% python3 -q
>>> import numpy as np
>>> import numpy.linalg as la
>>> np.set_printoptions(precision=2, suppress=True, linewidth=100, floatmode="fixed")
>>> rd = lambda a: np.round(a, 2) + 0
>>> Y = np.array([[2, 3, 2, -2], [3, -1, 1, -1], [0, 2, 0, -3], [1, -1, 3, 0]])
>>> K = np.triu(Y, 1)
>>> K
array([[ 0,  3,  2, -2],
       [ 0,  0,  1, -1],
       [ 0,  0,  0, -3],
       [ 0,  0,  0,  0]])
>>> # looks like rank 3
>>> P = np.triu(np.array([[-2, 1, 1, -2], [-3, 2, -2, 2], [-1, 0, 3, -2], [0, 2, -3, 3]]), 1) + np.eye(4)
>>> Y = P @ K @ la.inv(P)
>>> rd(la.det(Y))
np.float64(0.0)
>>> vec = np.array([0, 5, 3, 5])
>>> K @ np.ones(4)
array([ 3.00,  0.00, -3.00,  0.00])
>>> K @ np.eye(4)[2]
array([2.00, 1.00, 0.00, 0.00])
>>> K @ (2 * vec)
array([ 22,  -4, -30,   0])
>>> (K * vec).sum(axis=1)
array([ 11,  -2, -15,   0])
>>> np.sign((K @ vec).round(6))
array([ 1, -1, -1,  0])
>>> np.einsum("ij,j->i", K, vec)
array([ 11,  -2, -15,   0])
>>> np.argsort(-la.norm(K, axis=0).round(6), kind="stable")[:3]
array([3, 1, 2])
>>> t = np.radians(36)
>>> R = np.eye(4)
>>> R[1, 1] = R[2, 2] = np.cos(t)
>>> R[1, 2], R[2, 1] = -np.sin(t), np.sin(t)
>>> rd(R)
array([[ 1.00,  0.00,  0.00,  0.00],
       [ 0.00,  0.81, -0.59,  0.00],
       [ 0.00,  0.59,  0.81,  0.00],
       [ 0.00,  0.00,  0.00,  1.00]])
>>> Y = K @ R.T
>>> rd(Y)
array([[ 0.00,  1.25,  3.38, -2.00],
       [ 0.00, -0.59,  0.81, -1.00],
       [ 0.00,  0.00,  0.00, -3.00],
       [ 0.00,  0.00,  0.00,  0.00]])
>>> rd(la.svd(K, compute_uv=False)), rd(la.svd(Y, compute_uv=False))
(array([4.63, 2.43, 0.80, 0.00]), array([4.63, 2.43, 0.80, 0.00]))
>>> rng = np.random.default_rng(29)
>>> t = rng.uniform(0, 2 * np.pi, 21)
>>> q, _ = la.qr(np.array([[1.2, -0.7], [0.0, 0.3], [1.6, -0.3]]))
>>> M = 20 * np.c_[np.cos(t), np.sin(t)] @ q.T
>>> rd(M)
array([[ -7.53,  -3.83, -18.13],
       [ 11.49,   0.49,  16.36],
       [ 10.40,   1.49,  17.02],
       [ 13.65, -12.34,  -7.85],
       [  0.86,  -8.99, -17.84],
       [-10.27,  -1.61, -17.09],
       [ 17.20,  -7.67,   6.74],
       [ 17.34,  -8.47,   5.24],
       [-10.03,  -1.82, -17.21],
       [ 11.64, -12.36, -10.58],
       [-15.05,  12.04,   5.36],
       [  0.41,   8.35,  18.17],
       [-13.28,   1.34, -14.89],
       [-17.33,   9.49,  -3.07],
       [ -1.10,   9.11,  17.77],
       [  6.91, -11.42, -14.90],
       [-17.07,  10.38,  -0.84],
       [ 16.52,  -5.88,   9.61],
       [ -9.58,  -2.20, -17.42],
       [-15.18,   3.66, -12.50],
       [-15.60,   4.28, -11.76]])
>>> # null space of dimension 1
>>> dist = la.norm(M[:, None] - M[None], axis=-1)
>>> dist[11].round(6).argsort(kind="stable")[:4]
array([11, 14,  2,  1])
>>> la.matrix_rank(dist ** 2)
np.int64(3)
>>> rd(dist[:5, :5])
array([[ 0.00, 39.62, 39.81, 25.03,  9.85],
       [39.62,  0.00,  1.62, 27.48, 37.06],
       [39.81,  1.62,  0.00, 28.64, 37.64],
       [25.03, 27.48, 28.64,  0.00, 16.57],
       [ 9.85, 37.06, 37.64, 16.57,  0.00]])
>>> rd(la.norm(M, axis=1))
array([20.00, 20.00, 20.00, 20.00, 20.00, 20.00, 20.00, 20.00, 20.00, 20.00, 20.00, 20.00, 20.00,
       20.00, 20.00, 20.00, 20.00, 20.00, 20.00, 20.00, 20.00])
>>> C2 = np.cov(M, rowvar=False)
>>> rd(C2)
array([[163.64, -67.90,  74.85],
       [-67.90,  61.31,  38.91],
       [ 74.85,  38.91, 181.94]])
>>> np.argsort(-M.std(axis=0).round(6), kind="stable")
array([2, 0, 1])
>>> rd(la.norm(M, 2) / la.norm(M))
np.float64(0.79)
>>> la.matrix_rank(M, rtol=0.1)
np.int64(2)
>>> la.cond(M) > 100
np.True_
>>> np.argsort(-la.norm(M, axis=0).round(6), kind="stable")[:3]
array([2, 0, 1])
>>> r0 = np.array([1, 0])
>>> rd(np.cross(M[1, :3], M[16, :3]))
array([-170.31, -269.66,  127.73])
>>> rd(np.correlate(M[1], M[16], "full"))
array([  -9.67,  118.92, -204.85,  161.49, -279.33])
>>> left, sigma, Vt = la.svd(M)
>>> vecs = Vt[:(sigma > 1e-8).sum()]
>>> vec = M[17] + 2 * M[15] + rng.integers(2) * np.eye(3)[2]
>>> rd(vec)
array([ 30.34, -28.72, -20.18])
>>> rd(np.diag(vecs.T @ vecs))
array([0.75, 0.38, 0.86])
>>> rd(vecs.T @ vecs)
array([[ 0.75, -0.39,  0.18],
       [-0.39,  0.38,  0.29],
       [ 0.18,  0.29,  0.86]])
>>> np.allclose(vecs.T @ vecs @ vec, vec)
True
>>> feats = np.load("m.npy")
>>> feats
array([[-4,  1,  1, -2],
       [ 0, -3,  1,  0],
       [ 0,  0, -2, -4],
       [ 0,  0,  0,  0]])
>>> P = np.triu(np.array([[0, 4, 5, 1], [3, 3, 4, 0], [2, 4, 2, 0], [5, 1, 1, 3]]), 1) + np.eye(4)
>>> Y = P @ feats @ la.inv(P)
>>> rd(la.det(Y))
np.float64(0.0)
>>> Y
array([[ -4.00,   5.00,  -5.00, -18.00],
       [  0.00,  -3.00,   5.00, -16.00],
       [  0.00,   0.00,  -2.00,  -4.00],
       [  0.00,   0.00,   0.00,   0.00]])
>>> la.matrix_rank(Y)
np.int64(3)
>>> np.trace(Y), np.trace(feats)
(np.float64(-9.0), np.int64(-9))
>>> left, sigma, Vt = la.svd(feats)
>>> vecs = Vt[:(sigma > 1e-8).sum()]
>>> vec = feats[2] + -1 * feats[3] + rng.integers(2) * np.eye(4)[1]
>>> vec
array([ 0.00,  0.00, -2.00, -4.00])
>>> rd(la.norm(vec - vecs.T @ vecs @ vec))
np.float64(0.0)
>>> rd(vecs.T @ vecs)
array([[ 0.80, -0.11, -0.34,  0.17],
       [-0.11,  0.93, -0.20,  0.10],
       [-0.34, -0.20,  0.41,  0.29],
       [ 0.17,  0.10,  0.29,  0.85]])
>>> r = la.matrix_rank(feats)
>>> r
np.int64(3)
>>> null = la.svd(feats)[2][r:].T
>>> rd(null @ null.T)
array([[ 0.20,  0.11,  0.34, -0.17],
       [ 0.11,  0.07,  0.20, -0.10],
       [ 0.34,  0.20,  0.59, -0.29],
       [-0.17, -0.10, -0.29,  0.15]])
>>> [int(la.matrix_rank(feats[:i])) for i in range(1, len(feats) + 1)]
[1, 2, 3, 3]
>>> [int(la.matrix_rank(feats[:, :j + 1])) for j in range(4)]
[1, 2, 3, 3]
>>> [int(la.matrix_rank(np.delete(feats, i, axis=0))) for i in range(4)]
[2, 2, 2, 3]
>>> q, _ = la.qr(np.array([[0.1, 0.2, 0.1], [0.9, -0.9, 0.8], [0.7, 0.5, 0.5]]))
>>> J = q[:, :3]
>>> rd(J)
array([[-0.09,  0.24, -0.97],
       [-0.79, -0.61, -0.08],
       [-0.61,  0.75,  0.24]])
>>> # columns are unit length and at right angles
>>> Y = np.array([[0, 2], [2, 0]])
>>> cent = np.kron(Y, J)
>>> rd(cent)
array([[ 0.00,  0.00,  0.00, -0.17,  0.48, -1.93],
       [ 0.00,  0.00,  0.00, -1.57, -1.23, -0.16],
       [ 0.00,  0.00,  0.00, -1.22,  1.51,  0.48],
       [-0.17,  0.48, -1.93,  0.00,  0.00,  0.00],
       [-1.57, -1.23, -0.16,  0.00,  0.00,  0.00],
       [-1.22,  1.51,  0.48,  0.00,  0.00,  0.00]])
>>> la.matrix_rank(cent)
np.int64(6)
>>> rd(np.einsum("ij,ji->", J, J))
np.float64(1.13)
>>> vec = np.array([4, 3, 0])
>>> rd(la.inv(J))
array([[-0.09, -0.79, -0.61],
       [ 0.24, -0.61,  0.75],
       [-0.97, -0.08,  0.24]])
>>> 3 - la.matrix_rank(J - np.eye(3), tol=1e-8)
np.int64(1)
>>> q, vecs = la.qr(J[:, :2])[0], la.qr(J[:, 2:])[0]
>>> sigma = la.svd(q.T @ vecs, compute_uv=False)
>>> rd(la.norm(q @ q.T - vecs @ vecs.T, 2))
np.float64(1.0)
>>> rd(sigma)
array([0.00])
>>> rd(la.matrix_power(J, 3))
array([[ 0.77,  0.52, -0.37],
       [-0.63,  0.66, -0.40],
       [ 0.03,  0.54,  0.84]])
>>> np.allclose(J @ J.T, J.T @ J)
True
>>> np.allclose(J, J.T)
False
>>> rd((J - J.T) / 2)
array([[ 0.00,  0.51, -0.18],
       [-0.51,  0.00, -0.42],
       [ 0.18,  0.42,  0.00]])
>>> rd(np.abs(la.eigvals(J)).max())
np.float64(1.0)
